In [1]: import numpy as np

In [2]: import numpy.linalg as la

In [3]: np.set_printoptions(suppress=True, linewidth=100)

In [4]: rnd = lambda a: np.round(a, 2) + 0

In [5]: K = np.loadtxt("block10.csv", delimiter=",")

In [6]: K
Out[6]: 
array([[ 4.,  1., -3.,  3.],
       [ 1., -2.,  5.,  1.],
       [-3.,  5.,  6.,  4.],
       [ 3.,  1.,  4., -2.]])

In [7]: # equal to its transpose

In [8]: left, sv, Vt = la.svd(K, full_matrices=False)

In [9]: print((sv > 1e-8).sum())
4

In [10]: rnd(np.sqrt((sv ** 2).sum())), rnd(la.norm(K))
Out[10]: (np.float64(13.49), np.float64(13.49))

In [11]: rnd(Vt @ Vt.T)
Out[11]: 
array([[1., 0., 0., 0.],
       [0., 1., 0., 0.],
       [0., 0., 1., 0.],
       [0., 0., 0., 1.]])

In [12]: print(rnd(np.abs(Vt[0])))
[0.24 0.36 0.86 0.26]

In [13]: np.allclose(left * sv @ Vt, K)
Out[13]: True

In [14]: print(rnd(np.cumsum(sv ** 2) / np.sum(sv ** 2)))
[0.56 0.78 0.94 1.  ]

In [15]: rnd(left.T @ K @ Vt.T)
Out[15]: 
array([[10.09,  0.  ,  0.  ,  0.  ],
       [ 0.  ,  6.31,  0.  ,  0.  ],
       [ 0.  ,  0.  ,  5.46,  0.  ],
       [ 0.  ,  0.  ,  0.  ,  3.25]])

In [16]: evals, vecs = la.eig(K)

In [17]: rnd(np.prod(evals))
Out[17]: np.float64(1128.0)

In [18]: rnd(K @ vecs[:, 0] - evals[0] * vecs[:, 0])
Out[18]: array([0., 0., 0., 0.])

In [19]: rnd(np.sort(la.eigvals(K @ K)))
Out[19]: array([ 10.53,  29.8 ,  39.78, 101.88])

In [20]: q = K.astype(float).copy()

In [21]: for j in range(4):
    ...:     q[:, j] -= q[:, :j] @ (q[:, :j].T @ q[:, j])
    ...:     q[:, j] /= la.norm(q[:, j])
    ...: 

In [22]: rnd(q.T @ K)
Out[22]: 
array([[ 5.92, -1.69, -2.2 , -0.85],
       [ 0.  ,  5.3 ,  3.26,  3.31],
       [ 0.  ,  0.  ,  8.4 , -0.08],
       [ 0.  ,  0.  ,  0.  ,  4.28]])

In [23]: rnd(q.T @ q)
Out[23]: 
array([[1., 0., 0., 0.],
       [0., 1., 0., 0.],
       [0., 0., 1., 0.],
       [0., 0., 0., 1.]])
